In [1]: import numpy as np

In [2]: np.set_printoptions(precision=1, suppress=True, linewidth=100)

In [3]: data = np.loadtxt("layer18.csv", delimiter=",")

In [4]: data.round(1) + 0
Out[4]: 
array([[ 3.4,  0.9, -0.8,  0.3],
       [ 3.4,  0.8, -1.2,  0.2],
       [ 0.1, -0.1, -0.1,  0.1],
       [ 1.2,  0.5, -0.2,  0.2],
       [ 3.5,  0.8, -0.9,  0.2],
       [ 2.2,  0.6, -0.6,  0.2],
       [ 1.1,  0.4, -0.3,  0.1],
       [ 0. , -0.1,  0.1, -0.1],
       [ 3.3,  0.8, -0.9,  0.3],
       [ 0. ,  0. ,  0.1,  0. ],
       [ 0.9,  0.3, -0.3,  0.1],
       [ 0. , -0.1, -0.1, -0.1],
       [-0.1,  0. , -0.1,  0.1],
       [ 0. ,  0.2,  0. ,  0.1],
       [ 3.2,  0.9, -0.7,  0.4],
       [ 0. ,  0. ,  0. ,  0. ],
       [ 1.1,  0.2, -0.2,  0.1],
       [ 2.2,  0.7, -0.6,  0.2],
       [ 2. ,  0.7, -0.6,  0.2],
       [ 2.4,  0.6, -0.7,  0.2],
       [-0.1,  0. , -0.1,  0.1],
       [ 0.1,  0. , -0.1,  0. ],
       [ 2.1,  0.5, -0.7,  0.2],
       [ 1. ,  0.4, -0.5,  0.1],
       [ 0. ,  0.1, -0.1,  0.2]])

In [5]: U, sig, Vh = np.linalg.svd(data)

In [6]: sig
Out[6]: array([9.9, 0.5, 0.5, 0.3])

In [7]: B = U[:, :1] @ np.diag(sig[:1]) @ Vh[:1]

In [8]: np.linalg.matrix_rank(B)
Out[8]: np.int64(1)

In [9]: round(float(np.linalg.norm(data - B, 2)), 1), round(float(sig[1]), 1)
Out[9]: (0.5, 0.5)

In [10]: round(np.abs(data - B).max(), 1)
Out[10]: np.float64(0.2)

In [11]: proj = data @ np.linalg.solve(data.T @ data, data.T)

In [12]: np.round(np.trace(proj), 1)
Out[12]: np.float64(4.0)

In [13]: np.round(proj @ data[:, 3], 1) + 0
Out[13]: 
array([ 0.3,  0.2,  0.1,  0.2,  0.2,  0.2,  0.1, -0.1,  0.3,  0. ,  0.1, -0.1,  0.1,  0.1,  0.4,
        0. ,  0.1,  0.2,  0.2,  0.2,  0.1,  0. ,  0.2,  0.1,  0.2])

In [14]: np.allclose(proj @ proj, proj)
Out[14]: True

In [15]: np.round(np.linalg.eigvalsh(proj), 1) + 0
Out[15]: 
array([0., 0., 0., 0., 0., 0., 0., 0., 0., 0., 0., 0., 0., 0., 0., 0., 0., 0., 0., 0., 0., 1., 1.,
       1., 1.])

In [16]: Xc = (data - data.mean(axis=0)) / data.std(axis=0)

In [17]: Xc.std(axis=0)
Out[17]: array([1., 1., 1., 1.])

In [18]: np.argwhere(np.abs(Xc) > 2)
Out[18]: 
array([[ 1,  2],
       [11,  3],
       [14,  3]])

In [19]: b = np.linalg.lstsq(np.delete(Xc, 2, axis=1), Xc[:, 2])[0]

In [20]: b
Out[20]: array([-0.9, -0.1,  0.1])

In [21]: round(1 - np.var(Xc[:, 2] - np.delete(Xc, 2, axis=1) @ b), 1)
Out[21]: np.float64(0.9)

In [22]: np.abs(b).argmax()
Out[22]: np.int64(0)

In [23]: vec = np.array([0, 1, -2, 0])

In [24]: y = data @ vec

In [25]: np.round(np.linalg.solve(data.T @ data, data.T @ y), 1) + 0
Out[25]: array([ 0.,  1., -2.,  0.])

In [26]: y.round(1) + 0
Out[26]: 
array([ 2.6,  3.2,  0.2,  0.8,  2.5,  1.7,  1. , -0.2,  2.5, -0.1,  1. ,  0. ,  0.1,  0.1,  2.3,
        0. ,  0.5,  1.9,  2. ,  1.9,  0.1,  0.2,  1.8,  1.3,  0.3])

In [27]: np.round(np.linalg.pinv(data) @ data, 1) + 0
Out[27]: 
array([[1., 0., 0., 0.],
       [0., 1., 0., 0.],
       [0., 0., 1., 0.],
       [0., 0., 0., 1.]])

In [28]: try:
    ...:     np.linalg.solve(data, y)
    ...: except np.linalg.LinAlgError as e:
    ...:     print("failed:", e)
    ...: 
failed: Last 2 dimensions of the array must be square

In [29]: rng = np.random.default_rng(357)

In [30]: y = y + 0.1 * rng.normal(size=25)

In [31]: y.round(1) + 0
Out[31]: 
array([ 2.5,  3.2,  0.2,  1. ,  2.8,  1.6,  1. , -0.1,  2.5, -0.1,  1. ,  0. ,  0. ,  0.1,  2.3,
        0. ,  0.6,  2.1,  2. ,  2. ,  0.1,  0.2,  1.6,  1.4,  0.4])

In [32]: b, *_ = np.linalg.lstsq(data, y)

In [33]: np.round(data.T @ (y - data @ b), 1) + 0
Out[33]: array([0., 0., 0., 0.])

In [34]: b.round()
Out[34]: array([ 0.,  1., -2., -0.])

In [35]: round(np.linalg.norm(y - data @ b), 1)
Out[35]: np.float64(0.5)

In [36]: b.round(1) + 0
Out[36]: array([ 0. ,  1.1, -1.9, -0.1])

In [37]: [round(float(np.linalg.norm(np.linalg.solve(data.T @ data + lam * np.eye(4), data.T @ y))), 2) for lam in (0, 1, 10, 100)]
Out[37]: [2.19, 0.85, 0.7, 0.38]

In [38]: W0 = np.loadtxt("data.csv", delimiter=",")

In [39]: W0
Out[39]: 
array([[-0.6,  2. ,  0. ,  1.8,  1.1,  3.6,  1.9,  1.1, -1.8,  3.8,  3.8, -0.9],
       [-2.1,  0.5,  0. ,  8.3,  1.7,  5.1,  1.3,  4.7, -8.3,  7.2,  8.7, -3.4],
       [-1.1,  3.2,  0. , -2.5,  0.1,  4.1,  2.9, -2.4,  2.5,  2. ,  0.7,  0.6],
       [ 1.3,  2.8,  0. , -2.3,  1.3,  1.7,  1.7, -0.2,  2.3,  1.2,  0.5,  0.8],
       [11. ,  1.1,  0. , -2.7,  5.6, -8. , -2.6,  7.4,  2.7, -2.5, -1.6,  1.8],
       [-1.1,  1.1,  0. ,  5.4,  1.6,  4.1,  1.4,  3.4, -5.4,  5.6,  6.5, -2.2],
       [ 5.5,  3.6,  0. , -8.2,  2.1, -2.5,  0.9, -1.1,  8.2, -3. , -4.6,  3.3],
       [ 1.4,  3.7,  0. , -5.9,  0.7,  1.6,  2.3, -2.8,  5.9, -0.5, -2.2,  2.1],
       [ 4.9,  2.5,  0. , -3.9,  2.6, -1.9,  0.4,  1.6,  3.9, -0.8, -1.4,  1.7],
       [ 6.1,  0.9,  0. ,  1.3,  4.1, -3.1, -1.1,  6.4, -1.3,  1.1,  2.2, -0.1],
       [ 1.9,  2. ,  0. ,  0. ,  1.9,  1.1,  1.1,  1.9,  0. ,  2.1,  2.1,  0. ],
       [ 4. ,  2.8,  0. , -4.1,  2.2, -1. ,  0.8,  0.6,  4.1, -0.6, -1.4,  1.7],
       [-0.5,  4.5,  0. , -7.6, -0.5,  3.5,  3.5, -5.6,  7.6, -0.5, -3. ,  2.5],
       [ 4.6,  1.5,  0. ,  0.2,  3.2, -1.6, -0.2,  4.3, -0.2,  1.2,  1.7,  0.2],
       [ 4.6,  1.2,  0. ,  1.1,  3.4, -1.6, -0.4,  4.9, -1.1,  1.6,  2.3, -0.2],
       [-3.3,  1.7,  0. ,  4.5,  0.4,  6.3,  2.6,  1. , -4.5,  6. ,  6.2, -2.1],
       [-0.1,  2. ,  0. ,  1.3,  1.3,  3.1,  1.7,  1.2, -1.3,  3.3,  3.3, -0.6],
       [-3.3,  3.9,  0. , -3.5, -1.1,  6.3,  4.1, -4.9,  3.5,  2.3,  0.4,  0.8],
       [ 2.7,  0.7,  0. ,  4.2,  3.1,  0.3, -0.1,  5.6, -4.2,  3.6,  4.9, -1.4],
       [-1.3,  3.8,  0. , -4.5, -0.3,  4.3,  3.3, -4. ,  4.5,  1.2, -0.7,  1.3],
       [-1.7,  3.3,  0. , -2.4, -0.1,  4.7,  3.1, -2.8,  2.4,  2.3,  1. ,  0.5],
       [-4. ,  2.6,  0. ,  1.9, -0.4,  7. ,  3.4, -1.6, -1.9,  5.1,  4.5, -1.2],
       [-0.1,  2.9,  0. , -1.9,  0.7,  3.1,  2.3, -1.1,  1.9,  1.9,  1. ,  0.5],
       [-0.6,  2.4,  0. ,  0.1,  0.8,  3.6,  2.2, -0.1, -0.1,  3. ,  2.6, -0.3],
       [ 2.9,  1.7,  0. ,  0.7,  2.5,  0.1,  0.5,  3.2, -0.7,  2. ,  2.3, -0.2],
       [ 5.9,  1.5,  0. , -0.6,  3.7, -2.9, -0.7,  4.7,  0.6,  0.3,  0.8,  0.6],
       [ 4.2,  2. ,  0. , -1.6,  2.7, -1.2,  0.3,  2.6,  1.6,  0.4,  0.4,  0.8],
       [-1.2,  2.8,  0. , -0.9,  0.4,  4.2,  2.6, -1.3,  0.9,  2.7,  1.9,  0. ],
       [-1.4,  3.7,  0. , -4. , -0.3,  4.4,  3.3, -3.7,  4. ,  1.4, -0.3,  1.1],
       [-0.7,  0.9,  0. ,  6. ,  1.8,  3.7,  1.2,  4.1, -6. ,  5.7,  6.9, -2.4],
       [ 2.8,  1.4,  0. ,  1.8,  2.7,  0.2,  0.3,  4. , -1.8,  2.5,  3.1, -0.6],
       [-0.2,  1.2,  0. ,  4.6,  1.8,  3.2,  1.2,  3.5, -4.6,  4.9,  5.7, -1.9],
       [-0.3,  1.6,  0. ,  3.1,  1.5,  3.3,  1.5,  2.4, -3.1,  4.3,  4.7, -1.3],
       [ 2.4,  1.5,  0. ,  1.7,  2.5,  0.6,  0.5,  3.5, -1.7,  2.6,  3.2, -0.6],
       [ 1.1,  2.8,  0. , -2.3,  1.2,  1.9,  1.8, -0.4,  2.3,  1.3,  0.5,  0.7],
       [-7.5,  2.9,  0. ,  3. , -1.8, 10.5,  4.8, -3.6, -3. ,  6.8,  5.9, -2. ],
       [-0.4,  1. ,  0. ,  5.4,  1.9,  3.4,  1.1,  4. , -5.4,  5.3,  6.4, -2.2],
       [ 6.5,  1.3,  0. , -0.3,  4. , -3.5, -1. ,  5.5,  0.3,  0.2,  0.9,  0.5],
       [ 0.3,  2.7,  0. , -1.6,  0.9,  2.7,  2.1, -0.6,  1.6,  1.9,  1.2,  0.4],
       [-0.4,  1.3,  0. ,  4.1,  1.6,  3.4,  1.4,  3. , -4.1,  4.8,  5.4, -1.7],
       [ 2. ,  3.6,  0. , -5.9,  0.9,  1. ,  2.1, -2.3,  5.9, -0.7, -2.3,  2.2],
       [ 0.4,  1.9,  0. ,  1.4,  1.5,  2.6,  1.5,  1.8, -1.4,  3.2,  3.3, -0.7],
       [-0.5,  1.7,  0. ,  3. ,  1.4,  3.5,  1.6,  2.1, -3. ,  4.3,  4.6, -1.3],
       [ 2.5,  1.7,  0. ,  0.9,  2.4,  0.5,  0.6,  3.1, -0.9,  2.2,  2.6, -0.3],
       [-2.2,  0.5,  0. ,  8.2,  1.6,  5.2,  1.4,  4.5, -8.2,  7.3,  8.7, -3.4],
       [ 0.3,  1.9,  0. ,  1.4,  1.5,  2.7,  1.5,  1.6, -1.4,  3.3,  3.3, -0.7],
       [ 0.6,  1.7,  0. ,  2.1,  1.7,  2.4,  1.3,  2.4, -2.1,  3.5,  3.8, -0.9]])

In [40]: [round(float(x), 1) for x in np.linalg.svd(W0, compute_uv=False)[:3]]
Out[40]: [53.2, 37.4, 29.8]

In [41]: np.linalg.cond(W0) > 100
Out[41]: np.True_

In [42]: B = np.array([[-2, 0], [3, -3]])

In [43]: F = np.tile(B, (2, 2))

In [44]: F
Out[44]: 
array([[-2,  0, -2,  0],
       [ 3, -3,  3, -3],
       [-2,  0, -2,  0],
       [ 3, -3,  3, -3]])

In [45]: W1 = np.array([[0, 0, -2], [1, 1, -1], [2, 2, -1], [-2, -2, -2]])

In [46]: b = np.array([2, 2, 0])

In [47]: hid = np.maximum(F @ W1 + b, 0)

In [48]: hid
Out[48]: 
array([[ 0,  0,  6],
       [11, 11,  0],
       [ 0,  0,  6],
       [11, 11,  0]])

In [49]: (hid > 0).mean(axis=0)
Out[49]: array([0.5, 0.5, 0.5])

In [50]: np.linalg.matrix_rank(hid)
Out[50]: np.int64(2)

In [51]: (hid > 0).astype(int)
Out[51]: 
array([[0, 0, 1],
       [1, 1, 0],
       [0, 0, 1],
       [1, 1, 0]])

In [52]: C = np.array([[3, 1], [0, 3], [0, 0]])

In [53]: hid @ C
Out[53]: 
array([[ 0,  0],
       [33, 44],
       [ 0,  0],
       [33, 44]])

In [54]: U, sig, Vh = np.linalg.svd(F)

In [55]: np.argmax(sig[:-1] / (sig[1:] + 1e-6)) + 1
Out[55]: np.int64(2)

In [56]: sig.round(1) + 0
Out[56]: array([9. , 2.7, 0. , 0. ])

In [57]: B = U[:, :2] @ np.diag(sig[:2]) @ Vh[:2]

In [58]: round(float(np.linalg.norm(F - B) / np.linalg.norm(F)), 1)
Out[58]: 0.0

In [59]: B.round(1) + 0
Out[59]: 
array([[-2.,  0., -2.,  0.],
       [ 3., -3.,  3., -3.],
       [-2.,  0., -2.,  0.],
       [ 3., -3.,  3., -3.]])

In [60]: np.linalg.matrix_rank(F, rtol=0.05)
Out[60]: np.int64(2)

In [61]: np.linalg.matrix_rank(B)
Out[61]: np.int64(2)

In [62]: f, v = F[1], F[3]

In [63]: f @ v
Out[63]: np.int64(36)

In [64]: p = (f @ v) / (f @ f) * f

In [65]: p
Out[65]: array([ 3., -3.,  3., -3.])

In [66]: np.outer(f, v)
Out[66]: 
array([[ 9, -9,  9, -9],
       [-9,  9, -9,  9],
       [ 9, -9,  9, -9],
       [-9,  9, -9,  9]])

In [67]: vec = np.array([-2, -4, 2, 3])

In [68]: h = np.maximum(F @ vec, 0)

In [69]: np.flatnonzero(h > 1e-9)
Out[69]: array([1, 3])

In [70]: F * (h > 1e-9)[:, None]
Out[70]: 
array([[ 0,  0,  0,  0],
       [ 3, -3,  3, -3],
       [ 0,  0,  0,  0],
       [ 3, -3,  3, -3]])

In [71]: np.tanh(F @ vec)
Out[71]: array([0., 1., 0., 1.])

In [72]: h
Out[72]: array([0, 3, 0, 3])

In [73]: F.T @ h
Out[73]: array([ 18, -18,  18, -18])

In [74]: np.maximum(F @ (3 * vec), 0)
Out[74]: array([0, 9, 0, 9])
